$ python -q
>>> import numpy as np
>>> np.set_printoptions(suppress=True, linewidth=100)
>>> X = np.loadtxt("mat.csv", delimiter=",")
>>> X
array([[ -1.8,   3.9,   0.7,   0.7],
       [ -1.7,  -4.2,  -4.6,  -3.9],
       [  5.2,   1.9,  -4.3,   4.4],
       [  4.5,  -0.5,  -0.7,   0.9],
       [ -9.6,   2.3,  -2.7,  -0.8],
       [ -1.4,   2.6,  -6.2,  -6.1],
       [ -1. ,   0. ,   6.9,   0.2],
       [ -2.9,  -3. ,   0.2,   0.1],
       [  4. ,  -3.5,  -1.9,   2.7],
       [  0.2,  -1.8,   4.4,   0.9],
       [  6.1,   2.8,  -2. ,  -2.5],
       [  1.9,  -3.9,  -3.6,   3.6],
       [ -1.4,   7. ,   0.6,  -0.7],
       [ -1. ,  -4.7,   7.8,   1.8],
       [ -2.3,   3.9,  -1.7,  -0.2],
       [  7.6,   5.8,  -3.7,  -0.9],
       [ -3.7,  -0.1,  -1.3,  -0.9],
       [  3.9,   2. ,   4.9,  -4.7],
       [ -8.9,   6.3,  -1.8, -12.5],
       [ -1.6,  -1.7,   1.1,  -1.7],
       [ -1.2,  -0.3,   1.8,   0.2],
       [  8.6,   7.4,  -0.8,  -4.5],
       [  6.4,  -0.1,  -3.9,  -7.9],
       [  3.3,   4.5,  -2.2,  -2.2],
       [ -3.5,  -3. ,   0.9,  -4.9]])
>>> ang = np.radians(180)
>>> Rm = np.eye(4)
>>> Rm[2, 2] = Rm[0, 0] = np.cos(ang)
>>> Rm[2, 0], Rm[0, 2] = -np.sin(ang), np.sin(ang)
>>> Rm.round(1) + 0
array([[-1.,  0.,  0.,  0.],
       [ 0.,  1.,  0.,  0.],
       [ 0.,  0., -1.,  0.],
       [ 0.,  0.,  0.,  1.]])
>>> M2 = X @ Rm.T
>>> np.abs(M2 - X).max(axis=0)
array([19.2,  0. , 15.6,  0. ])
>>> round(np.linalg.det(Rm), 1), np.trace(Rm)
(np.float64(1.0), np.float64(0.0))
>>> np.allclose(X @ X.T, M2 @ M2.T)
True
>>> np.count_nonzero(X)
np.int64(99)
>>> np.round(X.sum(axis=1), 1)
array([  3.5, -14.4,   7.2,   4.2, -10.8, -11.1,   6.1,  -5.6,   1.3,   3.7,   4.4,  -2. ,   5.5,
         3.9,  -0.3,   8.8,  -6. ,   6.1, -16.9,  -3.9,   0.5,  10.7,  -5.5,   3.4, -10.5])
>>> np.abs(X).max()
np.float64(12.5)
>>> X.sum(axis=0)
array([  9.7,  23.6, -12.1, -38.9])
>>> round(float(np.linalg.norm(X)), 1)
39.8
>>> np.round(X.mean(axis=0), 1)
array([ 0.4,  0.9, -0.5, -1.6])
>>> t3 = np.stack([X, -2 * X, X[::-1]])
>>> (t3 @ X.T).shape
(3, 25, 25)
>>> t3.shape
(3, 25, 4)
>>> d = np.linalg.norm(X[:, None] - X[None], axis=-1)
>>> np.linalg.matrix_rank(d ** 2)
np.int64(6)
>>> np.round(np.linalg.norm(X - X.mean(axis=0), axis=1), 1)
array([ 4.5,  7.3,  8.6,  5. , 10.3,  7.7,  7.8,  5.4,  7.3,  6.1,  6.3,  7.9,  6.5, 10.7,  4.4,
        9.3,  4.3,  7.2, 15.4,  3.7,  3.5, 10.9,  9.4,  4.9,  6.6])
>>> np.round(np.linalg.norm(X, axis=1), 1)
array([ 4.4,  7.5,  8.3,  4.7, 10.3,  9.2,  7. ,  4.2,  6.3,  4.8,  7.4,  6.7,  7.2,  9.3,  4.8,
       10.3,  4. ,  8.1, 16.7,  3.1,  2.2, 12.2, 10.9,  6.4,  6.8])
>>> np.unravel_index(d.round(6).argmax(), d.shape)
(np.int64(2), np.int64(18))
>>> d.shape
(25, 25)
>>> d[24].round(1)
array([ 9. ,  6. , 14.6, 10.3,  9.8,  9.4,  8.8,  5.1, 11. ,  7.8, 11.8, 11.1, 11.1, 10.1,  8.8,
       15.4,  5.4,  9.8, 13.4,  3.9,  6.3, 16.1, 11.8, 10.9,  0. ])
>>> d[24].round(6).argsort(kind="stable")[:4]
array([24, 19,  7, 16])
>>> M2 = np.array([[-3, 1], [-1, -2], [0, 0], [0, 1]])
>>> np.einsum("ij->j", X)
array([  9.7,  23.6, -12.1, -38.9])
>>> np.linalg.matrix_rank(np.vstack([X, M2.T]))
np.int64(4)
>>> u = np.array([0, -4, -1, -5])
>>> g = np.array([0, -1, -4])
>>> W0 = np.outer(u, g)
>>> W0
array([[ 0,  0,  0],
       [ 0,  4, 16],
       [ 0,  1,  4],
       [ 0,  5, 20]])
>>> # rank 1
>>> vec = np.array([3, 3, 5])
>>> h1 = np.maximum(W0 @ vec, 0)
>>> np.maximum(W0 @ vec, 0) - np.maximum(-W0 @ vec, 0)
array([  0,  92,  23, 115])
>>> np.maximum(W0 @ (3 * vec), 0)
array([  0, 276,  69, 345])
>>> h1
array([  0,  92,  23, 115])
>>> np.tanh(W0 @ vec)
array([0., 1., 1., 1.])
>>> np.flatnonzero(h1 > 1e-9)
array([1, 2, 3])
>>> cen = (X - X.mean(axis=0)) / X.std(axis=0)
>>> np.argwhere(np.abs(cen) > 2)
array([[ 4,  0],
       [ 6,  2],
       [13,  2],
       [18,  0],
       [18,  3]])
>>> beta = np.linalg.lstsq(np.delete(cen, 2, axis=1), cen[:, 2])[0]
>>> beta.round(1)
array([-0.1, -0.2,  0.2])
>>> np.abs(beta).argmax()
np.int64(2)
>>> F = np.load("block6.npy")
>>> F.round(1) + 0
array([[ 0.1,  0.2,  0. ,  0.1],
       [ 0.2,  0.8, -0.2,  0.3],
       [ 0. , -0.2,  0. , -0.1],
       [ 0.1,  0.3, -0.1,  0.1]])
>>> # null space of dimension 3
>>> rng = np.random.default_rng(63)
>>> M2 = F + rng.integers(-2, 3, (4, 1)) @ rng.integers(-2, 3, (1, 4))
>>> M2.round(1) + 0
array([[ 0.1,  0.2,  0. ,  0.1],
       [ 0.2,  0.8, -0.2,  0.3],
       [ 4. , -4.2,  0. , -0.1],
       [ 4.1, -3.7, -0.1,  0.1]])
>>> np.round(M2 - F, 1)
array([[ 0.,  0.,  0.,  0.],
       [ 0.,  0.,  0.,  0.],
       [ 4., -4.,  0.,  0.],
       [ 4., -4.,  0.,  0.]])
>>> rk = np.linalg.matrix_rank(M2)
>>> rk
np.int64(2)
>>> ns = np.linalg.svd(M2)[2][rk:].T
>>> np.round(M2 @ ns, 1) + 0
array([[0., 0.],
       [0., 0.],
       [0., 0.],
       [0., 0.]])
>>> [int(np.linalg.matrix_rank(M2[:, :j + 1])) for j in range(4)]
[1, 2, 2, 2]
>>> [int(np.linalg.matrix_rank(M2[:i])) for i in range(1, len(M2) + 1)]
[1, 1, 2, 2]
>>> np.linalg.matrix_rank(M2.T @ M2), np.linalg.matrix_rank(M2 @ M2.T)
(np.int64(2), np.int64(2))
>>> np.allclose(M2 @ ns, 0)
True
>>> C2 = F.T @ F
>>> round(float(np.trace(C2)), 1), round((F ** 2).sum(), 1)
(1.0, np.float64(1.0))
>>> np.round(np.diag(C2), 1) + 0
array([0.1, 0.8, 0. , 0.1])
>>> U, sv, Vt = np.linalg.svd(F, full_matrices=False)
>>> np.allclose(U * sv @ Vt, F)
True
>>> np.round(np.abs(Vt[0]), 1)
array([0.2, 0.9, 0.2, 0.3])
>>> np.cumsum(sv ** 2) / np.sum(sv ** 2)
array([1., 1., 1., 1.])
>>> np.round(U.T @ U, 1) + 0
array([[1., 0., 0., 0.],
       [0., 1., 0., 0.],
       [0., 0., 1., 0.],
       [0., 0., 0., 1.]])
>>> np.abs(U[:, 0]).round(6).argmax()
np.int64(1)
>>> round(float(np.sqrt((sv ** 2).sum())), 1), round(np.linalg.norm(F), 1)
(1.0, np.float64(1.0))
>>> mat = np.loadtxt("m.csv", delimiter=",")
>>> mat.round(1)
array([[ 1. ,  0. ,  0. ],
       [ 0. , -0.7, -0.7],
       [ 0. ,  0.7, -0.7]])
>>> np.round(mat @ mat, 1) + 0
array([[ 1.,  0.,  0.],
       [ 0.,  0.,  1.],
       [ 0., -1.,  0.]])
>>> (np.linalg.matrix_power((mat != 0) + (mat.T != 0) + np.eye(3), 3) > 0).astype(int)
array([[1, 0, 0],
       [0, 1, 1],
       [0, 1, 1]])
>>> (mat != 0).astype(int)
array([[1, 0, 0],
       [0, 1, 1],
       [0, 1, 1]])
>>> vec = np.array([1, 2, 2, 3])
>>> target = X @ vec
>>> np.round(np.linalg.solve(X.T @ X, X.T @ target), 1)
array([1., 2., 2., 3.])
>>> np.round(np.linalg.pinv(X) @ X, 1) + 0
array([[1., 0., 0., 0.],
       [0., 1., 0., 0.],
       [0., 0., 1., 0.],
       [0., 0., 0., 1.]])
>>> target = target + 0.3 * rng.normal(size=25)
>>> target.round(1)
array([  9.9, -30.7,  14. ,   4.9, -12.4, -26.2,  13.7,  -7.8,   1.1,   7.5,   0.1,  -2.3,  12. ,
        10.5,   1.5,   9.1,  -8.7,   3.7, -37.5,  -7.9,   2.5,   8.6, -25.5,   1.8, -22.1])
>>> beta, *_ = np.linalg.lstsq(X, target)
>>> np.round(X.T @ (target - X @ beta), 1) + 0
array([0., 0., 0., 0.])
>>> u, g = mat[2], mat[1]
>>> u @ u
np.float64(1.0)
>>> p = (u @ g) / (u @ u) * u
>>> np.round(np.outer(u, g), 1)
array([[ 0. , -0. , -0. ],
       [ 0. , -0.5, -0.5],
       [-0. ,  0.5,  0.5]])
>>> feats = np.load("layer8.npy")
>>> feats.round(1)
array([[-16.3,   2.2,  11.4],
       [ -5.5,  16.4,  10. ],
       [-16.3,  -9.4,   6.8],
       [  7.8, -14.9, -10.9],
       [-12.8, -15.2,   2.2],
       [ -0.5, -18.7,  -7.1],
       [-12.8, -15.2,   2.2],
       [ 17.2,   3.5,  -9.7],
       [ 17.1,   5.2,  -9. ],
       [  6.5,  18.6,   3.2],
       [ 14.2,  13.6,  -3.8],
       [ 17. ,   6. ,  -8.6]])
>>> U, sv, Vt = np.linalg.svd(feats)
>>> vecs = Vt[:(sv > 1e-8).sum()]
>>> vec = feats[9] + -3 * feats[10] + rng.integers(2) * np.eye(3)[0]
>>> vec.round(1)
array([-35.1, -22. ,  14.5])
>>> np.linalg.matrix_rank(np.vstack([feats, vec]))
np.int64(3)
>>> np.round(vecs.T @ vecs, 1)
array([[ 0.7,  0.2, -0.4],
       [ 0.2,  0.9,  0.3],
       [-0.4,  0.3,  0.4]])
>>> data = np.load("dump.npy")
>>> data.round(1) + 0
array([[ 0. , -0.2,  0. ,  2. ],
       [ 0.1,  0.2, -0.1,  2. ],
       [-0.1,  0. ,  0. ,  1.8],
       [ 0. ,  0. ,  0. ,  2.1],
       [ 0. ,  0.1,  0.1,  1.9],
       [ 0.2, -0.1,  0. ,  1.9],
       [ 0.1, -0.1,  0.1,  2. ],
       [ 0. , -0.1, -0.1,  1.8],
       [-0.1, -0.2, -0.1,  2.1],
       [ 0. ,  2.1,  1.1,  0.9],
       [ 0.1,  1.9,  1.2,  1.1],
       [ 0. ,  1.9,  0.9,  0.8],
       [ 0. ,  2. ,  1.1,  1.1],
       [ 0. ,  2. ,  1. ,  0.9],
       [ 0. ,  2.1,  1. ,  1.1],
       [ 0.1,  2. ,  0.9,  1.1],
       [ 0.1,  1.9,  0.9,  1.1],
       [ 0. ,  2.1,  1. ,  0.9]])
>>> cen = data - data.mean(axis=0)
>>> U, sv, Vt = np.linalg.svd(cen, full_matrices=False)
>>> np.abs(U[:, 0]).argmax()
np.int64(8)
>>> (np.sign(U[:, 0]) == np.sign(U[0, 0])).astype(int)
array([1, 1, 1, 1, 1, 1, 1, 1, 1, 0, 0, 0, 0, 0, 0, 0, 0, 0])
>>> np.round(sv ** 2 / (sv ** 2).sum(), 1) + 0
array([1., 0., 0., 0.])
>>> np.abs(Vt[0]).argmax()
np.int64(1)
>>> np.round(Vt[0] * np.sign(Vt[0, np.abs(Vt[0]).argmax()]), 1) + 0
array([ 0. ,  0.8,  0.4, -0.4])
>>> d = np.linalg.norm(data[:, None] - data[None], axis=-1)
>>> d[13].round(6).argsort(kind="stable")[:4]
array([13,  9, 12, 17])
>>> d[:5, :5].round(1)
array([[0. , 0.3, 0.3, 0.2, 0.3],
       [0.3, 0. , 0.4, 0.2, 0.3],
       [0.3, 0.4, 0. , 0.3, 0.2],
       [0.2, 0.2, 0.3, 0. , 0.3],
       [0.3, 0.3, 0.2, 0.3, 0. ]])
>>> d.mean(axis=1).argmax()
np.int64(8)
>>> d[13].round(1)
array([2.6, 2.4, 2.4, 2.5, 2.3, 2.5, 2.6, 2.5, 2.7, 0.1, 0.3, 0.2, 0.2, 0. , 0.3, 0.2, 0.2, 0.2])
>>> np.round(np.linalg.norm(data - data.mean(axis=0), axis=1), 1)
array([1.3, 1.2, 1.2, 1.3, 1. , 1.3, 1.3, 1.3, 1.4, 1.4, 1.2, 1.2, 1.3, 1.3, 1.3, 1.2, 1.1, 1.3])
>>> P = data @ np.linalg.solve(data.T @ data, data.T)
>>> round(np.trace(P), 1)
np.float64(4.0)
>>> np.round(np.diag(P), 1)
array([0.2, 0.4, 0.3, 0.1, 0.1, 0.4, 0.3, 0.1, 0.3, 0.1, 0.4, 0.1, 0.2, 0.2, 0.2, 0.2, 0.1, 0.2])
>>> np.allclose(P @ P, P)
True
>>> np.round(np.linalg.eigvalsh(P), 1) + 0
array([0., 0., 0., 0., 0., 0., 0., 0., 0., 0., 0., 0., 0., 0., 1., 1., 1., 1.])
>>> np.round(P @ data[:, 3], 1)
array([2. , 2. , 1.8, 2.1, 1.9, 1.9, 2. , 1.8, 2.1, 0.9, 1.1, 0.8, 1.1, 0.9, 1.1, 1.1, 1.1, 0.9])
>>> C2 = np.cov(data, rowvar=False)
>>> np.argsort(-data.std(axis=0).round(6), kind="stable")
array([1, 2, 3, 0])
>>> np.round(np.median(data, axis=0), 1) + 0
array([0. , 1. , 0.5, 1.5])
>>> np.round(np.corrcoef(data.T), 1)
array([[ 1. ,  0.1,  0.2, -0.1],
       [ 0.1,  1. ,  1. , -1. ],
       [ 0.2,  1. ,  1. , -1. ],
       [-0.1, -1. , -1. ,  1. ]])
>>> C2.shape
(4, 4)
>>> np.round(np.linalg.eigvalsh(C2)[::-1], 1) + 0
array([1.6, 0. , 0. , 0. ])
>>> M2 = np.c_[data[:, :3] @ np.array([[0, 2, 2], [3, 3, 0], [-3, -3, 2]]), np.array([1, 3, 1, 2, 2, 3, 0, 2, 2, 0, 0, 0, 3, 1, 1, 0, 2, 1])]
>>> M2.round(1) + 0
array([[-0.5, -0.4,  0.1,  1. ],
       [ 0.7,  0.9,  0. ,  3. ],
       [ 0. , -0.2, -0.3,  1. ],
       [ 0. ,  0.1,  0.1,  2. ],
       [ 0.1,  0. ,  0.1,  2. ],
       [-0.4,  0. ,  0.3,  3. ],
       [-0.6, -0.4,  0.3,  0. ],
       [-0.1, -0.1, -0.2,  2. ],
       [-0.3, -0.5, -0.3,  2. ],
       [ 2.9,  3. ,  2.2,  0. ],
       [ 2.2,  2.5,  2.6,  0. ],
       [ 2.9,  3. ,  1.9,  0. ],
       [ 2.6,  2.6,  2.2,  3. ],
       [ 2.7,  2.7,  2.1,  1. ],
       [ 3.4,  3.4,  2. ,  1. ],
       [ 3.4,  3.5,  1.9,  0. ],
       [ 3. ,  3.1,  1.9,  2. ],
       [ 3.4,  3.4,  1.9,  1. ]])
>>> np.round(np.linalg.lstsq(data, M2[:, 0])[0], 1) + 0
array([ 0.,  3., -3.,  0.])
>>> np.round(np.linalg.norm(np.linalg.qr(data)[0].T @ M2, axis=0) ** 2 / ((M2 ** 2).sum(axis=0) + 1e-12), 1)
array([1. , 1. , 1. , 0.7])
>>> m1 = np.load("x.npy")
>>> m1
array([[-2.9,  0.1,  1.8,  4. ],
       [-2. ,  0. ,  1.8,  2. ],
       [ 0.8,  0.1, -2.2, -0.1]])
>>> U, sv, Vt = np.linalg.svd(m1)
>>> np.argmax(sv[:-1] / (sv[1:] + 1e-6)) + 1
np.int64(2)
>>> M2 = U[:, :2] @ np.diag(sv[:2]) @ Vt[:2]
>>> M2.round(1) + 0
array([[-3. ,  0.1,  1.8,  4. ],
       [-1.9,  0. ,  1.8,  2.1],
       [ 0.8,  0.1, -2.2, -0.1]])
>>> np.round(np.linalg.norm(m1 - M2, 2), 1), round(sv[2], 1)
(np.float64(0.2), np.float64(0.2))
>>> np.linalg.matrix_rank(m1, rtol=0.05)
np.int64(2)
>>> round(float(np.linalg.norm(m1 - M2) / np.linalg.norm(m1)), 1)
0.0
>>> m1.reshape(2, -1)
array([[-2.9,  0.1,  1.8,  4. , -2. ,  0. ],
       [ 1.8,  2. ,  0.8,  0.1, -2.2, -0.1]])
>>> m1.ravel(order="F")
array([-2.9, -2. ,  0.8,  0.1,  0. ,  0.1,  1.8,  1.8, -2.2,  4. ,  2. , -0.1])
>>> m1.reshape(-1, 2)
array([[-2.9,  0.1],
       [ 1.8,  4. ],
       [-2. ,  0. ],
       [ 1.8,  2. ],
       [ 0.8,  0.1],
       [-2.2, -0.1]])
>>> t3 = m1.reshape(3, 2, -1)
>>> np.swapaxes(t3, 1, 2)[0]
array([[-2.9,  1.8],
       [ 0.1,  4. ]])
>>> t3[:, 0]
array([[-2.9,  0.1],
       [-2. ,  0. ],
       [ 0.8,  0.1]])
>>> np.round(t3.sum(axis=1), 1)
array([[-1.1,  4.1],
       [-0.2,  2. ],
       [-1.4,  0. ]])
>>> t3.transpose(1, 0, 2)
array([[[-2.9,  0.1],
        [-2. ,  0. ],
        [ 0.8,  0.1]],

       [[ 1.8,  4. ],
        [ 1.8,  2. ],
        [-2.2, -0.1]]])
>>> t3.shape
(3, 2, 2)
>>> M2 = np.array([[1, 2, 0], [1, 3, 2], [0, 3, 0], [3, 1, 0]])
>>> np.round(M2.T @ m1.T, 1)
array([[ 9.2,  4. ,  0.6],
       [ 3.9,  3.4, -4.8],
       [ 0.2,  0. ,  0.2]])
>>> np.round(np.einsum("ik,kj->ij", m1, M2), 1)
array([[ 9.2,  3.9,  0.2],
       [ 4. ,  3.4,  0. ],
       [ 0.6, -4.8,  0.2]])
>>> np.linalg.matrix_rank(m1 @ M2)
np.int64(3)
